$ python -q
>>> import numpy as np
>>> np.set_printoptions(precision=4, suppress=True, linewidth=120, legacy="1.25")
>>> def rd(a):
...     return np.round(a, 4) + 0
... 
>>> X = np.loadtxt("run1.csv", delimiter=",")
>>> X
array([[ -0.1,  -2. ,   1.2,   0.5,  -0.4],
       [  0.8,   0.4,   0.7,  -0.6,  -1.3],
       [  0.7,  -0.2,   1.7,  -2.8,   0.5],
       [  0. ,   0.3,   0.2,  -0.6,  -1.9],
       [ -2.2,   0.3,  -0.7,  -1. ,   1.5],
       [ -0.3,  -0.2,  -0.6,  -0.7,  -1.7],
       [  1.5,   1.8,   0.9,  -0.4,  -0.5],
       [  0.2,  -0.3,  -1.6,   1.6,   0.3],
       [ -0.4,  -1.4,   1.3,   0.1,  -1.3],
       [ -1.9,   2.1,  -1. ,   0.4,   0.4],
       [ -1.8,  -0.9,   0.4,  -0.3,   0.4],
       [  0.9,   0.2,   0.6,  -1.9,  -0.7],
       [ -0.6,  -0.4,   1.2,  -0.6,   0. ],
       [  8. , -10. ,  -1. , -13. ,   9. ],
       [  0.4,  -0.3,   0.3,   0. ,   1.7],
       [  0.1,   0.9,   0.7,   0.8,   1.3],
       [ -1.7,  -0.3,  -0.5,  -0.6,  -0.7],
       [ -0.2,  -1. ,  -0.6,  -0.9,  -0.5],
       [  1.3,  -1.1,   0.3,   0.6,  -0.5],
       [  1.3,  -0.4,  -0.7,  -3.1,   2.1],
       [ -1.1,   0.1,  -0.1,   1.1,  -2.1],
       [ -1. ,   0.2,   0.4,   0.6,   0. ],
       [ -1.2,   0.9,   0. ,  -0.1,  -1.8],
       [ -1.4,   1.6,   1.1,  -0.2,   0.6],
       [  2.3,  -0.8,  -1. ,   1. ,  -0.4]])
>>> P = X @ np.linalg.solve(X.T @ X, X.T)
>>> np.allclose(P @ P, P)
True
>>> rd(np.linalg.eigvalsh(P))
array([0., 0., 0., 0., 0., 0., 0., 0., 0., 0., 0., 0., 0., 0., 0., 0., 0., 0., 0., 0., 1., 1., 1., 1., 1.])
>>> gram = np.cov(X, rowvar=False)
>>> np.argwhere(np.triu(np.abs(np.corrcoef(X.T)) > 0.8, 1))
array([[1, 3],
       [3, 4]])
>>> rd(np.polyfit(X[:, 4], X[:, 3], 1))
array([-1.0642, -0.6337])
>>> rd(np.linalg.eigvalsh(gram)[::-1])
array([18.0653,  1.4589,  1.0237,  0.9356,  0.629 ])
>>> print(gram.shape)
(5, 5)
>>> np.argsort(-X.std(axis=0).round(6), kind="stable")
array([3, 1, 4, 0, 2])
>>> vec = np.array([-1, 0, 2, 0, 1])
>>> rhs = X @ vec
>>> rd(np.linalg.pinv(X) @ X)
array([[1., 0., 0., 0., 0.],
       [0., 1., 0., 0., 0.],
       [0., 0., 1., 0., 0.],
       [0., 0., 0., 1., 0.],
       [0., 0., 0., 0., 1.]])
>>> rng = np.random.default_rng(70)
>>> rhs = rhs + 0.02 * rng.normal(size=25)
>>> rd(rhs)
array([ 2.0983, -0.7202,  3.2181, -1.5089,  2.3281, -2.6293, -0.1907, -3.1004,  1.7144,  0.2833,  3.0054, -0.3697,
        2.9777, -1.0084,  1.9208,  2.5887,  0.0304, -1.5101, -1.2069, -0.5801, -1.1957,  1.8223, -0.5849,  4.1838,
       -4.6701])
>>> b, *_ = np.linalg.lstsq(X, rhs)
>>> print([round(float(np.linalg.norm(np.linalg.solve(X.T @ X + lam * np.eye(5), X.T @ rhs))), 2) for lam in (0, 1, 10, 100)])
[2.45, 2.32, 1.59, 0.42]
>>> b.round()
array([-1.,  0.,  2., -0.,  1.])
>>> rd(np.linalg.norm(rhs - X @ b))
0.0918
>>> labels = X[:, 1] > np.median(X[:, 1])
>>> u = X[labels].mean(axis=0) - X[~labels].mean(axis=0)
>>> labels.astype(int)
array([0, 1, 0, 1, 1, 0, 1, 0, 0, 1, 0, 1, 0, 0, 0, 1, 0, 0, 0, 0, 1, 1, 1, 1, 0])
>>> print(np.argsort(-np.abs(u).round(6), kind="stable"))
[1 0 3 4 2]
>>> (((X - X.mean(axis=0)) @ u > 0) == labels).mean()
0.76
>>> W0 = np.loadtxt("x.csv", delimiter=",")
>>> rd(W0)
array([[ 0.9669,  0.0725,  0.0198, -0.0948, -0.1027,  0.0121, -0.0818],
       [ 0.0725,  0.415 ,  0.0926,  0.0572, -0.1314, -0.0253,  0.4558],
       [ 0.0198,  0.0926,  0.9449,  0.1044,  0.1748, -0.0076, -0.0394],
       [-0.0948,  0.0572,  0.1044,  0.6756, -0.4197,  0.0349, -0.1365],
       [-0.1027, -0.1314,  0.1748, -0.4197,  0.3836,  0.0384, -0.0224],
       [ 0.0121, -0.0253, -0.0076,  0.0349,  0.0384,  0.9956,  0.0291],
       [-0.0818,  0.4558, -0.0394, -0.1365, -0.0224,  0.0291,  0.6183]])
>>> np.linalg.lstsq(W0[:-1].T, W0[-1])[2]
5
>>> r = np.linalg.matrix_rank(W0)
>>> r
5
>>> ns = np.linalg.svd(W0)[2][r:].T
>>> [int(np.linalg.matrix_rank(W0[:, :j + 1])) for j in range(7)]
[1, 2, 3, 4, 5, 5, 5]
>>> print(rd(W0 @ ns))
[[0. 0.]
 [0. 0.]
 [0. 0.]
 [0. 0.]
 [0. 0.]
 [0. 0.]
 [0. 0.]]
>>> np.linalg.matrix_rank(W0.T @ W0), np.linalg.matrix_rank(W0 @ W0.T)
(5, 5)
>>> [int(np.linalg.matrix_rank(W0[:i])) for i in range(1, len(W0) + 1)]
[1, 2, 3, 4, 5, 5, 5]
>>> rd(ns @ ns.T)
array([[ 0.0331, -0.0725, -0.0198,  0.0948,  0.1027, -0.0121,  0.0818],
       [-0.0725,  0.585 , -0.0926, -0.0572,  0.1314,  0.0253, -0.4558],
       [-0.0198, -0.0926,  0.0551, -0.1044, -0.1748,  0.0076,  0.0394],
       [ 0.0948, -0.0572, -0.1044,  0.3244,  0.4197, -0.0349,  0.1365],
       [ 0.1027,  0.1314, -0.1748,  0.4197,  0.6164, -0.0384,  0.0224],
       [-0.0121,  0.0253,  0.0076, -0.0349, -0.0384,  0.0044, -0.0291],
       [ 0.0818, -0.4558,  0.0394,  0.1365,  0.0224, -0.0291,  0.3817]])
>>> print(np.allclose(W0 @ ns, 0))
True
>>> np.argsort(-np.linalg.norm(W0, axis=0).round(6), kind="stable")[:3]
array([5, 0, 2])
>>> np.linalg.cond(W0) > 100
True
>>> arr = np.loadtxt("mat.csv", delimiter=",")
>>> print(arr)
[[-1.9    -1.4    -0.8    -0.5     0.3     1.1    -1.4     0.4     1.3148]
 [ 1.6     0.7    -0.1     0.4    -0.5     0.     -1.3     0.8    -0.6078]
 [ 1.2    -1.2    -0.1    -0.5    -1.6     0.5     0.8     0.      0.8248]
 [ 0.7    -0.7    -0.8    -0.8    -1.4     2.3    -0.1    -0.8     1.3091]
 [ 0.4     0.      0.3     2.      0.1    -1.7     0.4     1.4    -3.7137]
 [ 1.2     0.     -1.3     0.8     0.1     0.7    -1.6    -1.8    -1.7189]
 [ 1.      0.8    -0.3    -1.8    -1.1     1.2     0.3    -2.8     4.0342]
 [ 0.8    -1.7     0.2     0.1    -1.2     0.8     0.4    -0.4    -0.2008]
 [ 0.3     1.2    -0.1    -0.5     0.4     1.2     0.3    -0.5     1.0115]
 [ 0.2     1.2     0.1    -0.4     0.     -1.3     0.4     1.2     0.5303]
 [-1.5     1.7    -0.7     0.3     0.     -0.9     0.5     0.9    -1.041 ]
 [ 1.6     0.6    -0.6    -1.9     0.3     0.6    -0.1    -0.3     3.8246]
 [ 0.6     0.3     0.5    -1.6     1.1     0.8     1.2     0.1     3.1939]
 [ 0.1     0.3    -1.1     1.3    -0.7     0.6     0.      1.9    -2.8789]
 [-0.1    -0.1     0.2     2.8     0.3     1.1    -0.3    -0.2    -5.2696]
 [ 1.1     0.2    -0.1     2.2     0.     -0.8    -1.3     0.6    -4.1951]
 [ 0.3     0.7     0.3    -1.2     0.     -0.4    -1.7     1.9     2.2766]
 [ 1.8    -2.7     0.6     0.9     1.1     0.3     1.7    -0.1    -1.9726]
 [ 1.9     2.1     0.3     0.4    -1.      0.1     0.3     0.5    -1.0837]
 [ 0.     -1.2    -1.7    -1.9    -0.2    -0.7     0.7    -1.5     3.7893]
 [-0.4     1.      0.     -1.     -0.5    -0.3    -0.1    -1.2     2.2835]
 [ 2.7    -0.4    -0.8    -0.5    -0.9    -0.4     1.3    -1.3     0.8453]
 [-0.3     0.7     0.4    -2.3    -0.8     1.5    -1.2    -0.2     4.4621]
 [ 0.5     0.      0.3     2.5    -2.1     0.9     0.5    -0.5    -5.0879]]
>>> Ac = arr - arr.mean(axis=0)
>>> vecs = np.linalg.svd(Ac)[2][:8]
>>> M2 = Ac - Ac @ vecs.T @ vecs
>>> np.linalg.norm(M2, axis=1).round(6).argmax()
5
>>> rd(np.cov(Ac @ vecs.T, rowvar=False))
array([[10.8247,  0.    ,  0.    ,  0.    ,  0.    ,  0.    ,  0.    ,  0.    ],
       [ 0.    ,  1.9737,  0.    ,  0.    ,  0.    ,  0.    ,  0.    ,  0.    ],
       [ 0.    ,  0.    ,  1.2038,  0.    ,  0.    ,  0.    ,  0.    ,  0.    ],
       [ 0.    ,  0.    ,  0.    ,  1.1161,  0.    ,  0.    ,  0.    ,  0.    ],
       [ 0.    ,  0.    ,  0.    ,  0.    ,  0.6786,  0.    ,  0.    ,  0.    ],
       [ 0.    ,  0.    ,  0.    ,  0.    ,  0.    ,  0.5878,  0.    ,  0.    ],
       [ 0.    ,  0.    ,  0.    ,  0.    ,  0.    ,  0.    ,  0.4988,  0.    ],
       [ 0.    ,  0.    ,  0.    ,  0.    ,  0.    ,  0.    ,  0.    ,  0.2433]])
>>> rd(np.linalg.norm(M2) / np.linalg.norm(Ac))
0.0191
>>> d = np.linalg.norm(arr[:, None] - arr[None], axis=-1)
>>> np.flatnonzero(d[1] < d.mean() / 2)
array([ 1, 18])
>>> d[1].round(6).argsort(kind="stable")[:4]
array([ 1, 18,  9,  5])
>>> (d + 1e9 * np.eye(24)).round(6).argmin(axis=1)
array([ 3, 18,  7,  2, 15,  1, 11,  2, 20, 10,  9, 12, 11,  4, 23,  4,  9,  7,  1, 11,  8,  2, 11, 14])
